$ python -q
>>> import numpy as np
>>> np.set_printoptions(suppress=True, linewidth=120)
>>> A = np.load("mat.npy")
>>> A
array([[ 1.97,  1.99,  1.99,  1.11,  2.08,  3.  ,  1.77],
       [ 2.12,  1.97,  2.22,  1.24,  1.95,  3.03,  2.07],
       [ 1.99,  2.06,  1.99,  1.11,  1.89,  2.93,  1.89],
       [ 2.26,  2.04,  2.12,  0.9 ,  2.  ,  3.04,  2.15],
       [ 3.05,  1.15, -0.04, -0.01,  0.  ,  1.93,  1.83],
       [ 2.99,  0.95, -0.25, -0.05, -0.01,  2.07,  2.04],
       [ 2.97,  1.11, -0.21,  0.01,  0.02,  1.88,  1.99],
       [ 2.93,  1.02,  0.06, -0.1 ,  0.1 ,  1.98,  2.05],
       [ 0.03, -0.11,  0.09, -0.05, -0.02,  0.96,  2.84],
       [-0.08,  0.03, -0.01, -0.03,  0.05,  1.07,  2.84],
       [ 0.02,  0.09,  0.11, -0.09,  0.14,  1.09,  3.06],
       [ 0.  , -0.06,  0.01, -0.04, -0.11,  1.09,  2.88]])
>>> left, sig, Vt = np.linalg.svd(A)
>>> np.argmax(sig[:-1] / (sig[1:] + 1e-6)) + 1
np.int64(3)
>>> out = left[:, :3] @ np.diag(sig[:3]) @ Vt[:3]
>>> round(np.linalg.norm(A - out, 2), 2), round(float(sig[3]), 2)
(np.float64(0.33), 0.33)
>>> round(np.linalg.norm(A - out) / np.linalg.norm(A), 2)
np.float64(0.03)
>>> np.linalg.matrix_rank(out)
np.int64(3)
>>> np.linalg.matrix_rank(A, rtol=0.05)
np.int64(3)
>>> mat = np.load("block6.npy")
>>> mat
array([[  6.  ,  11.99, -14.02, -13.99,   6.03],
       [ 17.01,  -9.98,  -3.03,  -3.02,  39.02],
       [ -7.98,   4.  ,   1.94,   2.  , -18.  ],
       [  0.03,  17.98, -15.  , -15.  ,  -8.97]])
>>> vec = np.array([0, 3, 2, 3, 0])
>>> h1 = np.maximum(mat @ vec, 0)
>>> np.flatnonzero(h1 > 1e-9)
array([2])
>>> J = np.loadtxt("a.csv", delimiter=",")
>>> J
array([[ 6.01,  1.5 ,  1.7 ],
       [ 1.59,  0.4 ,  0.1 ],
       [-0.42, -0.1 ,  1.5 ],
       [10.02,  2.5 , -1.5 ],
       [-0.39, -0.1 ,  0.6 ],
       [-4.41, -1.1 ,  0.6 ],
       [-1.98, -0.5 ,  0.9 ],
       [ 3.59,  0.9 ,  1.8 ],
       [-2.  , -0.5 ,  0.6 ],
       [-3.58, -0.9 ,  1.3 ],
       [-0.01,  0.  ,  0.3 ],
       [ 4.81,  1.2 ,  1.1 ],
       [-1.97, -0.5 ,  2.5 ],
       [ 2.39,  0.6 , -1.2 ],
       [ 2.41,  0.6 ,  1.3 ],
       [-2.  , -0.5 ,  0.8 ],
       [ 5.63,  1.4 ,  3.3 ],
       [-3.17, -0.8 ,  0.7 ],
       [ 1.19,  0.3 , -0.7 ],
       [ 5.58,  1.4 ,  1.6 ],
       [ 4.41,  1.1 ,  0.9 ],
       [-2.41, -0.6 ,  0.4 ],
       [-2.4 , -0.6 ,  0.2 ],
       [ 0.81,  0.2 , -1.2 ],
       [ 5.21,  1.3 , -2.2 ],
       [ 6.8 ,  1.7 , -1.7 ],
       [ 3.61,  0.9 , -0.5 ],
       [-3.21, -0.8 ,  0.3 ],
       [-0.39, -0.1 ,  1.1 ],
       [-6.03, -1.5 ,  0.1 ],
       [-0.83, -0.2 , -0.6 ],
       [ 1.56,  0.4 ,  0.3 ],
       [-0.81, -0.2 ,  1.1 ],
       [11.2 ,  2.8 ,  0.4 ],
       [-1.97, -0.5 , -0.2 ],
       [-7.19, -1.8 , -0.2 ],
       [-0.79, -0.2 , -0.4 ]])
>>> rng = np.random.default_rng(21)
>>> lab = rng.permutation(7)
>>> out = A[:, lab] * rng.choice([-1, 1], 7)
>>> out
array([[-1.97, -2.08, -1.99,  3.  ,  1.11,  1.77, -1.99],
       [-2.12, -1.95, -1.97,  3.03,  1.24,  2.07, -2.22],
       [-1.99, -1.89, -2.06,  2.93,  1.11,  1.89, -1.99],
       [-2.26, -2.  , -2.04,  3.04,  0.9 ,  2.15, -2.12],
       [-3.05, -0.  , -1.15,  1.93, -0.01,  1.83,  0.04],
       [-2.99,  0.01, -0.95,  2.07, -0.05,  2.04,  0.25],
       [-2.97, -0.02, -1.11,  1.88,  0.01,  1.99,  0.21],
       [-2.93, -0.1 , -1.02,  1.98, -0.1 ,  2.05, -0.06],
       [-0.03,  0.02,  0.11,  0.96, -0.05,  2.84, -0.09],
       [ 0.08, -0.05, -0.03,  1.07, -0.03,  2.84,  0.01],
       [-0.02, -0.14, -0.09,  1.09, -0.09,  3.06, -0.11],
       [-0.  ,  0.11,  0.06,  1.09, -0.04,  2.88, -0.01]])
>>> left, _, Vt = np.linalg.svd(A.T @ out)
>>> lab
array([0, 4, 1, 5, 3, 6, 2])
>>> np.round(np.linalg.lstsq(A, out)[0], 2) + 0
array([[-1.,  0.,  0.,  0.,  0.,  0.,  0.],
       [ 0.,  0., -1.,  0.,  0.,  0.,  0.],
       [ 0.,  0.,  0.,  0.,  0.,  0., -1.],
       [ 0.,  0.,  0.,  0.,  1.,  0.,  0.],
       [ 0., -1.,  0.,  0.,  0.,  0.,  0.],
       [ 0.,  0.,  0.,  1.,  0.,  0.,  0.],
       [ 0.,  0.,  0.,  0.,  0.,  1.,  0.]])
>>> np.round(np.linalg.norm(J, 2) / np.linalg.norm(J), 2)
np.float64(0.96)
>>> np.argsort(-np.linalg.norm(J, axis=0).round(6), kind="stable")[:3]
array([0, 2, 1])
>>> dist = np.linalg.norm(J[:, None] - J[None], axis=-1)
>>> np.unravel_index(dist.round(6).argmax(), dist.shape)
(np.int64(33), np.int64(35))
>>> dist.mean(axis=1).argmax()
np.int64(33)
>>> dist[17].round(6).argsort(kind="stable")[:4]
array([17, 27,  9, 21])
>>> np.flatnonzero(dist[17] < dist.mean() / 2)
array([ 5,  6,  8,  9, 12, 15, 17, 21, 22, 27, 32, 34])
>>> np.round(np.linalg.norm(A) ** 2 / np.linalg.norm(A, 2) ** 2, 2)
np.float64(1.24)
>>> round(float(np.linalg.norm(A, 2)), 2)
13.72
>>> np.round(np.linalg.norm(A[6], 1), 2), round(float(np.linalg.norm(A[6], np.inf)), 2)
(np.float64(8.19), 2.97)
>>> round(float(A[6] @ A[0]), 2)
16.86
>>> np.round(np.linalg.norm(A[6] - A[0]), 2)
np.float64(3.66)
>>> np.round(np.linalg.norm(A, axis=0), 2)
array([7.29, 4.56, 4.18, 2.2 , 3.97, 7.48, 8.07])
>>> np.linalg.norm(A, axis=1).argmax()
np.int64(3)
>>> K = np.array([[3, -1, -2, 2, -2, -1, 1],
...     [0, -2, -3, -1, 1, -3, -2],
...     [3, 3, -1, 1, -3, -1, 2]])
>>> K
array([[ 3, -1, -2,  2, -2, -1,  1],
       [ 0, -2, -3, -1,  1, -3, -2],
       [ 3,  3, -1,  1, -3, -1,  2]])
>>> vec = np.array([-2, -3, 3, -3, -2, -1, 3])
>>> target = A @ vec
>>> np.round(np.linalg.pinv(A) @ A, 2) + 0
array([[1., 0., 0., 0., 0., 0., 0.],
       [0., 1., 0., 0., 0., 0., 0.],
       [0., 0., 1., 0., 0., 0., 0.],
       [0., 0., 0., 1., 0., 0., 0.],
       [0., 0., 0., 0., 1., 0., 0.],
       [0., 0., 0., 0., 0., 1., 0.],
       [0., 0., 0., 0., 0., 0., 1.]])
>>> np.round(np.linalg.solve(A.T @ A, A.T @ target), 2)
array([-2., -3.,  3., -3., -2., -1.,  3.])
>>> np.round(np.linalg.lstsq(A, target)[0], 2)
array([-2., -3.,  3., -3., -2., -1.,  3.])
>>> target.round(2)
array([-9.12, -7.93, -8.56, -7.57, -6.08, -5.36, -5.88, -4.47,  8.29,  7.48,  8.1 ,  8.1 ])
>>> target = target + 0.02 * rng.normal(size=12)
>>> target.round(2)
array([-9.14, -7.93, -8.54, -7.56, -6.07, -5.39, -5.91, -4.44,  8.31,  7.52,  8.12,  8.08])
>>> coef, *_ = np.linalg.lstsq(A, target)
>>> [round(float(np.linalg.norm(np.linalg.solve(A.T @ A + lam * np.eye(7), A.T @ target))), 2) for lam in (0, 1, 10, 100)]
[6.8, 4.41, 3.23, 1.07]
>>> round(np.linalg.norm(target - A @ coef), 2)
np.float64(0.06)
>>> coef.round()
array([-2., -3.,  3., -3., -2., -1.,  3.])
>>> np.round(A.T @ (target - A @ coef), 2) + 0
array([0., 0., 0., 0., 0., 0., 0.])
